$ python -q
>>> import numpy as np
>>> np.set_printoptions(precision=2, suppress=True, linewidth=160, legacy="1.25")
>>> E = np.load("arr.npy")
>>> E
array([[0, 0, 0, 0, 0, 0, 0, 0, 0, 0, 0, 0, 0, 0],
       [0, 8, 0, 0, 0, 0, 0, 0, 0, 0, 0, 0, 0, 0],
       [0, 0, 8, 0, 0, 0, 0, 0, 0, 0, 0, 0, 0, 0],
       [0, 0, 0, 9, 0, 0, 0, 0, 0, 0, 0, 0, 0, 0],
       [0, 0, 0, 0, 5, 0, 0, 0, 0, 0, 0, 0, 0, 0],
       [0, 0, 0, 0, 0, 6, 0, 0, 0, 0, 0, 0, 0, 0],
       [0, 0, 0, 0, 0, 0, 2, 0, 0, 0, 0, 0, 0, 0],
       [0, 0, 0, 0, 0, 0, 0, 6, 0, 0, 0, 0, 0, 0],
       [0, 0, 0, 0, 0, 0, 0, 0, 5, 0, 0, 0, 0, 0],
       [0, 0, 0, 0, 0, 0, 0, 0, 0, 0, 0, 0, 0, 0],
       [0, 0, 0, 0, 0, 0, 0, 0, 0, 0, 7, 0, 0, 0],
       [0, 0, 0, 0, 0, 0, 0, 0, 0, 0, 0, 1, 0, 0],
       [0, 0, 0, 0, 0, 0, 0, 0, 0, 0, 0, 0, 5, 0],
       [0, 0, 0, 0, 0, 0, 0, 0, 0, 0, 0, 0, 0, 4]])
>>> round(np.linalg.det(E), 2)
0.0
>>> np.flatnonzero(np.linalg.matrix_power((E != 0) + (E.T != 0) + np.eye(14), 14)[11])
array([11])
>>> U, sig, Vh = np.linalg.svd(E)
>>> sig
array([9., 8., 8., 7., 6., 6., 5., 5., 5., 4., 2., 1., 0., 0.])
>>> np.argmax(sig[:-1] / (sig[1:] + 1e-6)) + 1
12
>>> other = U[:, :12] @ np.diag(sig[:12]) @ Vh[:12]
>>> round(float(np.linalg.norm(E - other) / np.linalg.norm(E)), 2)
0.0
>>> rank = np.linalg.matrix_rank(E)
>>> rank
12
>>> null = np.linalg.svd(E)[2][rank:].T
>>> [int(np.linalg.matrix_rank(np.delete(E, i, axis=0))) for i in range(14)]
[12, 11, 11, 11, 11, 11, 11, 11, 11, 12, 11, 11, 11, 11]
>>> np.linalg.matrix_rank(E.T @ E), np.linalg.matrix_rank(E @ E.T)
(12, 12)
>>> round(np.linalg.det(E), 2)
0.0
>>> rng = np.random.default_rng(622035)
>>> lab = rng.permutation(14)
>>> lab
array([ 7, 10,  8, 13,  9,  4, 11,  1,  3, 12,  6,  5,  0,  2])
>>> other = E[lab][:, lab]
>>> np.allclose(other, E)
False
>>> X = np.loadtxt("block18.csv", delimiter=",")
>>> X
array([[0., 0., 0., 1., 0., 0., 0.],
       [1., 0., 0., 0., 0., 0., 0.],
       [0., 1., 0., 0., 0., 0., 0.],
       [0., 0., 0., 0., 0., 0., 1.],
       [0., 0., 1., 0., 0., 0., 0.],
       [0., 0., 0., 0., 0., 1., 0.],
       [0., 0., 0., 0., 1., 0., 0.]])
>>> np.allclose(X, X.T)
False
>>> X @ X
array([[0., 0., 0., 0., 0., 0., 1.],
       [0., 0., 0., 1., 0., 0., 0.],
       [1., 0., 0., 0., 0., 0., 0.],
       [0., 0., 0., 0., 1., 0., 0.],
       [0., 1., 0., 0., 0., 0., 0.],
       [0., 0., 0., 0., 0., 1., 0.],
       [0., 0., 1., 0., 0., 0., 0.]])
>>> np.round(np.abs(np.linalg.eigvals(X)).max(), 2)
1.0
>>> np.allclose(X @ X.T, X.T @ X)
True
>>> th = np.radians(45)
>>> R = np.eye(7)
>>> R[6, 6] = R[5, 5] = np.cos(th)
>>> R[6, 5], R[5, 6] = -np.sin(th), np.sin(th)
>>> R
array([[ 1.  ,  0.  ,  0.  ,  0.  ,  0.  ,  0.  ,  0.  ],
       [ 0.  ,  1.  ,  0.  ,  0.  ,  0.  ,  0.  ,  0.  ],
       [ 0.  ,  0.  ,  1.  ,  0.  ,  0.  ,  0.  ,  0.  ],
       [ 0.  ,  0.  ,  0.  ,  1.  ,  0.  ,  0.  ,  0.  ],
       [ 0.  ,  0.  ,  0.  ,  0.  ,  1.  ,  0.  ,  0.  ],
       [ 0.  ,  0.  ,  0.  ,  0.  ,  0.  ,  0.71,  0.71],
       [ 0.  ,  0.  ,  0.  ,  0.  ,  0.  , -0.71,  0.71]])
>>> other = X @ R.T
>>> other
array([[ 0.  ,  0.  ,  0.  ,  1.  ,  0.  ,  0.  ,  0.  ],
       [ 1.  ,  0.  ,  0.  ,  0.  ,  0.  ,  0.  ,  0.  ],
       [ 0.  ,  1.  ,  0.  ,  0.  ,  0.  ,  0.  ,  0.  ],
       [ 0.  ,  0.  ,  0.  ,  0.  ,  0.  ,  0.71,  0.71],
       [ 0.  ,  0.  ,  1.  ,  0.  ,  0.  ,  0.  ,  0.  ],
       [ 0.  ,  0.  ,  0.  ,  0.  ,  0.  ,  0.71, -0.71],
       [ 0.  ,  0.  ,  0.  ,  0.  ,  1.  ,  0.  ,  0.  ]])
>>> np.linalg.svd(X, compute_uv=False), np.linalg.svd(other, compute_uv=False)
(array([1., 1., 1., 1., 1., 1., 1.]), array([1., 1., 1., 1., 1., 1., 1.]))
>>> np.round(np.linalg.det(R), 2), round(float(np.trace(R)), 2)
(1.0, 6.41)
>>> np.abs(other - X).max(axis=0)
array([0.  , 0.  , 0.  , 0.  , 0.  , 0.71, 0.71])
